% ipython --no-banner

In [1]: import numpy as np

In [2]: np.set_printoptions(precision=2, suppress=True, linewidth=200, sign=" ")

In [3]: arr = np.load("dump.npy")

In [4]: arr
Out[4]: 
array([[-3, -2, -1,  0,  1,  2,  3,  4,  5],
       [ 6,  7,  8,  9, 10, 11, 12, 13, 14],
       [15, 16, 17, 18, 19, 20, 21, 22, 23],
       [24, 25, 26, 27, 28, 29, 30, 31, 32],
       [33, 34, 35, 36, 37, 38, 39, 40, 41],
       [42, 43, 44, 45, 46, 47, 48, 49, 50],
       [51, 52, 53, 54, 55, 56, 57, 58, 59],
       [60, 61, 62, 63, 64, 65, 66, 67, 68],
       [69, 70, 71, 72, 73, 74, 75, 76, 77]])

In [5]: cov = arr.T @ arr

In [6]: (arr @ arr.T).shape
Out[6]: (9, 9)

In [7]: np.diag(cov)
Out[7]: array([ 14661,  15264,  15885,  16524,  17181,  17856,  18549,  19260,  19989])

In [8]: np.allclose(arr @ arr.T, arr.T @ arr)
Out[8]: False

In [9]: assert arr == arr.T
Traceback (most recent call last):
  Cell In[9], line 1
    assert arr == arr.T
ValueError: The truth value of an array with more than one element is ambiguous. Use a.any() or a.all()


In [10]: round(float(np.abs(np.linalg.eigvals(arr)).max()), 2)
Out[10]: 347.01

In [11]: np.round(np.sort(np.abs(np.linalg.eigvals(arr))), 2) + 0
Out[11]: array([   0.  ,    0.  ,    0.  ,    0.  ,    0.  ,    0.  ,    0.  ,   14.01,  347.01])

In [12]: np.allclose(arr, arr.T)
Out[12]: False

In [13]: arr @ arr
Out[13]: 
array([[   837,    846,    855,    864,    873,    882,    891,    900,    909],
       [  3510,   3600,   3690,   3780,   3870,   3960,   4050,   4140,   4230],
       [  6183,   6354,   6525,   6696,   6867,   7038,   7209,   7380,   7551],
       [  8856,   9108,   9360,   9612,   9864,  10116,  10368,  10620,  10872],
       [ 11529,  11862,  12195,  12528,  12861,  13194,  13527,  13860,  14193],
       [ 14202,  14616,  15030,  15444,  15858,  16272,  16686,  17100,  17514],
       [ 16875,  17370,  17865,  18360,  18855,  19350,  19845,  20340,  20835],
       [ 19548,  20124,  20700,  21276,  21852,  22428,  23004,  23580,  24156],
       [ 22221,  22878,  23535,  24192,  24849,  25506,  26163,  26820,  27477]])

In [14]: T = np.stack([arr, 3 * arr, arr[::-1]])

In [15]: T.sum(axis=0)
Out[15]: 
array([[  57,   62,   67,   72,   77,   82,   87,   92,   97],
       [  84,   89,   94,   99,  104,  109,  114,  119,  124],
       [ 111,  116,  121,  126,  131,  136,  141,  146,  151],
       [ 138,  143,  148,  153,  158,  163,  168,  173,  178],
       [ 165,  170,  175,  180,  185,  190,  195,  200,  205],
       [ 192,  197,  202,  207,  212,  217,  222,  227,  232],
       [ 219,  224,  229,  234,  239,  244,  249,  254,  259],
       [ 246,  251,  256,  261,  266,  271,  276,  281,  286],
       [ 273,  278,  283,  288,  293,  298,  303,  308,  313]])

In [16]: np.linalg.norm(T, axis=(1, 2))
Out[16]: array([  393.91,  1181.74,   393.91])

In [17]: np.linalg.matrix_rank(T.reshape(3, -1))
Out[17]: np.int64(2)

In [18]: np.round(np.linalg.det(T), 2) + 0
Out[18]: array([ 0.,  0.,  0.])

In [19]: np.linalg.matrix_rank(T)
Out[19]: array([ 2,  2,  2])

In [20]: T.shape
Out[20]: (3, 9, 9)

In [21]: M = np.load("block18.npy")

In [22]: M
Out[22]: 
array([[ 4.78,  8.63,  5.94,  4.68,  5.2 ,  5.2 ,  5.52],
       [-4.82, -4.25, -2.1 , -0.15, -6.04, -6.04, -0.88],
       [ 0.34,  5.01,  3.4 ,  3.61,  1.18,  1.18,  2.56],
       [-3.06,  0.94,  0.79,  2.15, -2.56, -2.56,  0.29],
       [-3.6 , -0.63, -0.08,  1.45, -3.61, -3.61, -0.07],
       [-1.75,  0.68,  0.88,  1.8 , -2.04, -2.04,  1.17],
       [ 4.09,  7.6 ,  5.32,  4.29,  4.35,  4.35,  5.06],
       [-1.12,  2.77,  2.03,  2.74, -0.67, -0.67,  1.59],
       [-2.33,  4.07,  2.48,  3.59, -0.63, -0.63,  0.78],
       [-8.66, -3.45, -2.34,  0.88, -7.56, -7.56, -3.44],
       [-1.55,  1.86,  1.5 ,  2.35, -1.35, -1.35,  1.3 ],
       [-1.99,  0.48,  0.74,  1.74, -2.25, -2.25,  1.01],
       [ 2.6 ,  5.52,  4.03,  3.49,  2.56,  2.56,  4.07],
       [-1.97,  4.79,  2.9 ,  3.89, -0.09, -0.09,  1.02],
       [-1.62,  3.51,  2.32,  3.19, -0.55, -0.55,  1.26],
       [-4.16, -4.87, -2.29, -0.57, -6.01, -6.01, -0.44],
       [-6.65, -1.11, -0.83,  1.72, -5.38, -5.38, -2.1 ],
       [-1.19,  0.35,  0.81,  1.54, -1.92, -1.92,  1.54],
       [-4.69, -0.48, -0.19,  1.71, -4.09, -4.09, -0.79],
       [ 1.01,  2.41,  2.21,  2.2 ,  0.21,  0.21,  3.  ],
       [-1.47, -0.1 ,  0.54,  1.36, -2.29, -2.29,  1.35]])

In [23]: left, sv, VT = np.linalg.svd(M, full_matrices=False)

In [24]: np.cumsum(sv ** 2) / np.sum(sv ** 2)
Out[24]: array([ 0.71,  0.98,  1.  ,  1.  ,  1.  ,  1.  ,  1.  ])

In [25]: np.round(VT @ VT.T, 2) + 0
Out[25]: 
array([[ 1.,  0.,  0.,  0.,  0.,  0.,  0.],
       [ 0.,  1.,  0.,  0.,  0.,  0.,  0.],
       [ 0.,  0.,  1.,  0.,  0.,  0.,  0.],
       [ 0.,  0.,  0.,  1.,  0.,  0.,  0.],
       [ 0.,  0.,  0.,  0.,  1.,  0.,  0.],
       [ 0.,  0.,  0.,  0.,  0.,  1.,  0.],
       [ 0.,  0.,  0.,  0.,  0.,  0.,  1.]])

In [26]: np.round(left.T @ left, 2) + 0
Out[26]: 
array([[ 1.,  0.,  0.,  0.,  0.,  0.,  0.],
       [ 0.,  1.,  0.,  0.,  0.,  0.,  0.],
       [ 0.,  0.,  1.,  0.,  0.,  0.,  0.],
       [ 0.,  0.,  0.,  1.,  0.,  0.,  0.],
       [ 0.,  0.,  0.,  0.,  1.,  0.,  0.],
       [ 0.,  0.,  0.,  0.,  0.,  1.,  0.],
       [ 0.,  0.,  0.,  0.,  0.,  0.,  1.]])

In [27]: np.allclose(left * sv @ VT, M)
Out[27]: True

In [28]: np.abs(VT[0])
Out[28]: array([ 0.44,  0.46,  0.29,  0.14,  0.46,  0.46,  0.27])

In [29]: left, sv, VT = np.linalg.svd(M)

In [30]: sv.round(2) + 0
Out[30]: array([ 32.98,  20.5 ,   5.56,   0.  ,   0.  ,   0.  ,   0.  ])

In [31]: np.argmax(sv[:-1] / (sv[1:] + 1e-6)) + 1
Out[31]: np.int64(3)

In [32]: A2 = left[:, :3] @ np.diag(sv[:3]) @ VT[:3]

In [33]: np.linalg.matrix_rank(A2)
Out[33]: np.int64(3)

In [34]: A2
Out[34]: 
array([[ 4.78,  8.63,  5.94,  4.68,  5.2 ,  5.2 ,  5.52],
       [-4.82, -4.25, -2.1 , -0.15, -6.04, -6.04, -0.88],
       [ 0.34,  5.01,  3.4 ,  3.61,  1.18,  1.18,  2.56],
       [-3.06,  0.94,  0.79,  2.15, -2.56, -2.56,  0.29],
       [-3.6 , -0.63, -0.08,  1.45, -3.61, -3.61, -0.07],
       [-1.75,  0.68,  0.88,  1.8 , -2.04, -2.04,  1.17],
       [ 4.09,  7.6 ,  5.32,  4.29,  4.35,  4.35,  5.06],
       [-1.12,  2.77,  2.03,  2.74, -0.67, -0.67,  1.59],
       [-2.33,  4.07,  2.48,  3.59, -0.63, -0.63,  0.78],
       [-8.66, -3.45, -2.34,  0.88, -7.56, -7.56, -3.44],
       [-1.55,  1.86,  1.5 ,  2.35, -1.35, -1.35,  1.3 ],
       [-1.99,  0.48,  0.74,  1.74, -2.25, -2.25,  1.01],
       [ 2.6 ,  5.52,  4.03,  3.49,  2.56,  2.56,  4.07],
       [-1.97,  4.79,  2.9 ,  3.89, -0.09, -0.09,  1.02],
       [-1.62,  3.51,  2.32,  3.19, -0.55, -0.55,  1.26],
       [-4.16, -4.87, -2.29, -0.57, -6.01, -6.01, -0.44],
       [-6.65, -1.11, -0.83,  1.72, -5.38, -5.38, -2.1 ],
       [-1.19,  0.35,  0.81,  1.54, -1.92, -1.92,  1.54],
       [-4.69, -0.48, -0.19,  1.71, -4.09, -4.09, -0.79],
       [ 1.01,  2.41,  2.21,  2.2 ,  0.21,  0.21,  3.  ],
       [-1.47, -0.1 ,  0.54,  1.36, -2.29, -2.29,  1.35]])

In [35]: left, sv, VT = np.linalg.svd(A2)

In [36]: evecs = VT[:(sv > 1e-8).sum()]

In [37]: rng = np.random.default_rng(7352)

In [38]: x0 = A2[19] + -2 * A2[11] + rng.integers(2) * np.eye(7)[2]

In [39]: x0
Out[39]: array([ 4.98,  1.45,  0.72, -1.27,  4.72,  4.72,  0.99])

In [40]: evecs.T @ evecs
Out[40]: 
array([[ 0.53, -0.13,  0.02, -0.16,  0.21,  0.21,  0.34],
       [-0.13,  0.54,  0.27,  0.32,  0.17,  0.17, -0.04],
       [ 0.02,  0.27,  0.2 ,  0.22,  0.02,  0.02,  0.2 ],
       [-0.16,  0.32,  0.22,  0.32, -0.09, -0.09,  0.15],
       [ 0.21,  0.17,  0.02, -0.09,  0.37,  0.37, -0.14],
       [ 0.21,  0.17,  0.02, -0.09,  0.37,  0.37, -0.14],
       [ 0.34, -0.04,  0.2 ,  0.15, -0.14, -0.14,  0.68]])

In [41]: np.round(np.linalg.norm(x0 - evecs.T @ evecs @ x0), 2)
Out[41]: np.float64(0.0)

In [42]: np.linalg.matrix_rank(np.vstack([A2, x0]))
Out[42]: np.int64(3)
